% ipython --no-banner

In [1]: import numpy as np

In [2]: import numpy.linalg as la

In [3]: np.set_printoptions(suppress=True, linewidth=160)

In [4]: rnd = lambda a: np.round(a, 3) + 0

In [5]: W2 = np.array([[0, 1, 0], [0, 3, 2], [1, 3, 0]])

In [6]: rng = np.random.default_rng(89)

In [7]: A = (rng.random((20, 3)) < 0.25) @ W2

In [8]: print(A)
[[0 0 0]
 [0 1 0]
 [0 0 0]
 [0 1 0]
 [0 0 0]
 [0 1 0]
 [0 0 0]
 [0 0 0]
 [1 3 0]
 [0 0 0]
 [1 4 0]
 [0 4 2]
 [0 0 0]
 [0 0 0]
 [0 3 2]
 [1 3 0]
 [0 0 0]
 [0 3 2]
 [1 3 0]
 [0 3 2]]

In [9]: G = np.cov(A, rowvar=False)

In [10]: print(np.median(A, axis=0))
[0. 1. 0.]

In [11]: print(rnd(np.corrcoef(A.T)))
[[ 1.     0.587 -0.25 ]
 [ 0.587  1.     0.587]
 [-0.25   0.587  1.   ]]

In [12]: print(G.shape)
(3, 3)

In [13]: print(rnd(A.std(axis=0)))
[0.4   1.532 0.8  ]

In [14]: print(rnd(np.corrcoef(A[:, 0], A[:, 1])[0, 1]))
0.587

In [15]: print(rnd(G))
[[ 0.168  0.379 -0.084]
 [ 0.379  2.471  0.758]
 [-0.084  0.758  0.674]]

In [16]: print(la.matrix_rank(G, rtol=0.1))
2

In [17]: print(rnd(np.abs(la.svd(G)[2][-1])))
[0.872 0.262 0.413]

In [18]: print([round(float(x), 3) for x in la.svd(G, compute_uv=False)[:3]])
[2.789, 0.509, 0.015]

In [19]: Xc = A - A.mean(axis=0)

In [20]: evecs = la.svd(Xc)[2][:2]

In [21]: Y = Xc - Xc @ evecs.T @ evecs

In [22]: print(rnd(la.norm(Y) / la.norm(Xc)))
0.067

In [23]: print(rnd((Xc @ evecs.T).std(axis=0)))
[1.628 0.696]

In [24]: print(rnd(Y.std(axis=0)))
[0.103 0.031 0.049]

In [25]: print(rnd(np.diag(evecs.T @ evecs)))
[0.239 0.931 0.83 ]

In [26]: Y = np.c_[A[:, :2] @ np.array([[1, 1], [2, -3]]), np.array([0, -2, 0, 0, -2, -1, -1, 1, 3, 2, -1, -1, -3, -2, 2, 2, -1, 3, 2, -1])]

In [27]: print(Y)
[[  0   0   0]
 [  2  -3  -2]
 [  0   0   0]
 [  2  -3   0]
 [  0   0  -2]
 [  2  -3  -1]
 [  0   0  -1]
 [  0   0   1]
 [  7  -8   3]
 [  0   0   2]
 [  9 -11  -1]
 [  8 -12  -1]
 [  0   0  -3]
 [  0   0  -2]
 [  6  -9   2]
 [  7  -8   2]
 [  0   0  -1]
 [  6  -9   3]
 [  7  -8   2]
 [  6  -9  -1]]

In [28]: print(rnd(la.norm(Y - A @ la.lstsq(A, Y)[0], axis=0)))
[0.    0.    6.251]

In [29]: print(la.matrix_rank(Y))
3

In [30]: W2 = np.array([[4, 2, 3]])

In [31]: M = rng.normal(size=(13, 1)) @ W2 + np.array([0, 2, -1])

In [32]: print(rnd(M))
[[-7.425 -1.712 -6.568]
 [-1.65   1.175 -2.237]
 [-1.397  1.301 -2.048]
 [ 1.817  2.909  0.363]
 [-0.268  1.866 -1.201]
 [-5.018 -0.509 -4.763]
 [-2.383  0.809 -2.787]
 [-6.558 -1.279 -5.918]
 [ 4.895  4.447  2.671]
 [-2.789  0.606 -3.091]
 [ 1.076  2.538 -0.193]
 [ 4.23   4.115  2.172]
 [ 0.725  2.363 -0.456]]

In [33]: G = np.cov(M, rowvar=False)

In [34]: print(np.corrcoef(M[:, 0], M[:, 2])[0, 1])
1.0

In [35]: print(np.corrcoef(M.T))
[[1. 1. 1.]
 [1. 1. 1.]
 [1. 1. 1.]]

In [36]: print(rnd(np.median(M, axis=0)))
[-1.397  1.301 -2.048]

In [37]: print(G.shape)
(3, 3)
